$ ipython --no-banner

In [1]: import numpy as np

In [2]: import numpy.linalg as la

In [3]: np.set_printoptions(suppress=True, linewidth=100)

In [4]: feats = np.loadtxt("case11.csv", delimiter=",")

In [5]: feats
Out[5]: 
array([[-1.,  0.,  1.,  2.,  3.,  4.,  5.,  6.,  7.],
       [ 8.,  9., 10., 11., 12., 13., 14., 15., 16.],
       [17., 18., 19., 20., 21., 22., 23., 24., 25.],
       [26., 27., 28., 29., 30., 31., 32., 33., 34.],
       [35., 36., 37., 38., 39., 40., 41., 42., 43.],
       [44., 45., 46., 47., 48., 49., 50., 51., 52.],
       [53., 54., 55., 56., 57., 58., 59., 60., 61.]])

In [6]: print(la.lstsq(feats[:-1].T, feats[-1])[2])
2

In [7]: np.allclose(feats[:-1].T @ la.lstsq(feats[:-1].T, feats[-1])[0], feats[-1])
Out[7]: True

In [8]: print(np.unique(feats.round(6), axis=0).shape)
(7, 9)

In [9]: np.abs(np.diag(la.qr(feats)[1])) > 1e-9
Out[9]: array([ True,  True, False, False, False, False, False])

In [10]: print(np.round(feats @ la.pinv(feats) @ feats, 2) + 0)
[[-1.  0.  1.  2.  3.  4.  5.  6.  7.]
 [ 8.  9. 10. 11. 12. 13. 14. 15. 16.]
 [17. 18. 19. 20. 21. 22. 23. 24. 25.]
 [26. 27. 28. 29. 30. 31. 32. 33. 34.]
 [35. 36. 37. 38. 39. 40. 41. 42. 43.]
 [44. 45. 46. 47. 48. 49. 50. 51. 52.]
 [53. 54. 55. 56. 57. 58. 59. 60. 61.]]

In [11]: T = np.stack([feats, -3 * feats, feats[::-1]])

In [12]: T.sum(axis=0)
Out[12]: 
array([[  55.,   54.,   53.,   52.,   51.,   50.,   49.,   48.,   47.],
       [  28.,   27.,   26.,   25.,   24.,   23.,   22.,   21.,   20.],
       [   1.,    0.,   -1.,   -2.,   -3.,   -4.,   -5.,   -6.,   -7.],
       [ -26.,  -27.,  -28.,  -29.,  -30.,  -31.,  -32.,  -33.,  -34.],
       [ -53.,  -54.,  -55.,  -56.,  -57.,  -58.,  -59.,  -60.,  -61.],
       [ -80.,  -81.,  -82.,  -83.,  -84.,  -85.,  -86.,  -87.,  -88.],
       [-107., -108., -109., -110., -111., -112., -113., -114., -115.]])

In [13]: print([round(float(x), 2) for x in la.svd(feats, compute_uv=False)[:3]])
[278.25, 10.52, 0.0]

In [14]: la.matrix_rank(feats, rtol=0.1)
Out[14]: np.int64(1)

In [15]: np.round(la.norm(feats, 2) / la.norm(feats), 2)
Out[15]: np.float64(1.0)

In [16]: out = np.array([[-2, 9],
    ...:     [8, 8],
    ...:     [-5, -9],
    ...:     [7, 8],
    ...:     [-1, 9],
    ...:     [1, -1],
    ...:     [-7, 9],
    ...:     [-9, -4],
    ...:     [3, 9]])

In [17]: np.einsum("ij,ij->i", feats, feats)
Out[17]: array([  141.,  1356.,  4029.,  8160., 13749., 20796., 29301.])

In [18]: U, sig, Vh = la.svd(feats)

In [19]: sig.round(2) + 0
Out[19]: array([278.25,  10.52,   0.  ,   0.  ,   0.  ,   0.  ,   0.  ])

In [20]: out = U[:, :2] @ np.diag(sig[:2]) @ Vh[:2]

In [21]: la.matrix_rank(out)
Out[21]: np.int64(2)

In [22]: la.matrix_rank(feats, rtol=0.05)
Out[22]: np.int64(1)

In [23]: round(np.abs(feats - out).max(), 2)
Out[23]: np.float64(0.0)

In [24]: arr = np.load("arr.npy")

In [25]: print(arr.round(2))
[[0.5  0.   0.   0.5  0.   0.  ]
 [0.   0.5  0.   0.   0.25 0.25]
 [0.33 0.   0.33 0.   0.33 0.  ]
 [0.   0.   0.   0.5  0.5  0.  ]
 [0.   0.33 0.   0.33 0.33 0.  ]
 [0.   0.   0.33 0.   0.   0.67]]

In [26]: U, sig, Vh = la.svd(arr, full_matrices=False)

In [27]: np.round(np.abs(Vh[0]), 2)
Out[27]: array([0.31, 0.3 , 0.15, 0.63, 0.6 , 0.17])

In [28]: print(np.round(np.cumsum(sig ** 2) / np.sum(sig ** 2), 2))
[0.44 0.69 0.85 0.93 1.   1.  ]

In [29]: np.abs(U[:, 0]).round(6).argmax()
Out[29]: np.int64(3)

In [30]: np.allclose(U * sig @ Vh, arr)
Out[30]: True

In [31]: U.shape, sig.shape, Vh.shape
Out[31]: ((6, 6), (6,), (6, 6))

In [32]: sig.round(2)
Out[32]: array([1.07, 0.8 , 0.65, 0.45, 0.42, 0.09])

In [33]: np.round(la.matrix_power(arr, 2), 2)
Out[33]: 
array([[0.25, 0.  , 0.  , 0.5 , 0.25, 0.  ],
       [0.  , 0.33, 0.08, 0.08, 0.21, 0.29],
       [0.28, 0.11, 0.11, 0.28, 0.22, 0.  ],
       [0.  , 0.17, 0.  , 0.42, 0.42, 0.  ],
       [0.  , 0.28, 0.  , 0.28, 0.36, 0.08],
       [0.11, 0.  , 0.33, 0.  , 0.11, 0.44]])

In [34]: arr.sum(axis=1)
Out[34]: array([1., 1., 1., 1., 1., 1.])

In [35]: p = np.eye(6)[4]

In [36]: for _ in range(4):
    ...:     p = p @ arr
    ...:     print(p.round(2))
    ...: 
[0.   0.33 0.   0.33 0.33 0.  ]
[0.   0.28 0.   0.28 0.36 0.08]
[0.   0.26 0.03 0.26 0.33 0.12]
[0.01 0.24 0.05 0.24 0.31 0.15]

In [37]: A = np.load("out7.npy")

In [38]: A
Out[38]: 
array([[ 0.19,  0.72,  0.46, -3.51, -1.88,  0.69,  1.42, -0.08],
       [ 1.42,  0.02, -0.47, -1.21, -0.33,  0.04, -0.69,  0.78],
       [ 1.94,  0.49, -0.23, -1.5 , -0.19, -0.13, -1.36,  1.46],
       [-2.15, -0.51, -0.1 , -0.12, -1.66,  0.48,  3.65, -1.32],
       [ 1.05, -0.2 ,  0.12, -2.51,  0.34,  0.83, -1.76, -1.4 ],
       [ 0.54, -1.35, -0.11, -2.24,  1.39,  1.47, -2.66, -3.86],
       [ 1.16,  0.67, -0.49, -0.02, -1.11, -0.73,  0.78,  2.82],
       [-0.03, -0.61, -0.46, -2.1 , -1.22,  0.82,  1.27, -1.24],
       [-1.63, -1.09, -0.98,  0.55, -1.83,  0.28,  3.9 , -0.78]])

In [39]: rng = np.random.default_rng(52600)

In [40]: out = A + rng.integers(-2, 3, (9, 4)) @ rng.integers(-2, 3, (4, 8))

In [41]: out.round(2)
Out[41]: 
array([[-3.81,  2.72,  4.46, -3.51, -0.88,  6.69, -5.58,  1.92],
       [11.42,  4.02, -2.47,  0.79,  5.67,  0.04, -2.69, -7.22],
       [ 1.94, -9.51,  7.77,  1.5 ,  1.81, -0.13,  4.64, -0.54],
       [-2.15, -4.51,  1.9 , -0.12,  6.34,  6.48,  9.65,  2.68],
       [ 5.05,  3.8 , -4.88, -3.51,  4.34,  1.83, -0.76, -1.4 ],
       [-3.46,  0.65, -4.11, -4.24, -7.61, -4.53, -3.66, -1.86],
       [ 3.16, -1.33,  4.51,  1.98,  4.89,  4.27, -0.22,  0.82],
       [-3.03, -0.61,  3.54, -1.1 , -6.22, -0.18, -4.73, -3.24],
       [ 4.37, -1.09,  1.02,  2.55,  6.17,  4.28,  3.9 , -4.78]])

In [42]: np.round(out - A, 2)
Out[42]: 
array([[ -4.,   2.,   4.,   0.,   1.,   6.,  -7.,   2.],
       [ 10.,   4.,  -2.,   2.,   6.,   0.,  -2.,  -8.],
       [  0., -10.,   8.,   3.,   2.,   0.,   6.,  -2.],
       [  0.,  -4.,   2.,   0.,   8.,   6.,   6.,   4.],
       [  4.,   4.,  -5.,  -1.,   4.,   1.,   1.,   0.],
       [ -4.,   2.,  -4.,  -2.,  -9.,  -6.,  -1.,   2.],
       [  2.,  -2.,   5.,   2.,   6.,   5.,  -1.,  -2.],
       [ -3.,   0.,   4.,   1.,  -5.,  -1.,  -6.,  -2.],
       [  6.,   0.,   2.,   2.,   8.,   4.,   0.,  -4.]])

In [43]: U, sig, Vh = la.svd(A)

In [44]: vecs = Vh[:(sig > 1e-8).sum()]

In [45]: x0 = A[4] + 2 * A[3] + rng.integers(2) * np.eye(8)[6]

In [46]: x0.round(2)
Out[46]: array([-3.25, -1.22, -0.08, -2.75, -2.98,  1.79,  6.54, -4.04])

In [47]: print(round(la.norm(x0 - vecs.T @ vecs @ x0), 2))
0.56

In [48]: X = (rng.random((3, 3)) < 0.3) + np.eye(3)

In [49]: X /= X.sum(axis=1, keepdims=True)

In [50]: X.round(2)
Out[50]: 
array([[1.  , 0.  , 0.  ],
       [0.5 , 0.5 , 0.  ],
       [0.33, 0.33, 0.33]])

In [51]: np.round(la.matrix_power(X - np.diag(np.diag(X)), 3), 2)
Out[51]: 
array([[0., 0., 0.],
       [0., 0., 0.],
       [0., 0., 0.]])

In [52]: print(np.round(X @ X, 2))
[[1.   0.   0.  ]
 [0.75 0.25 0.  ]
 [0.61 0.28 0.11]]
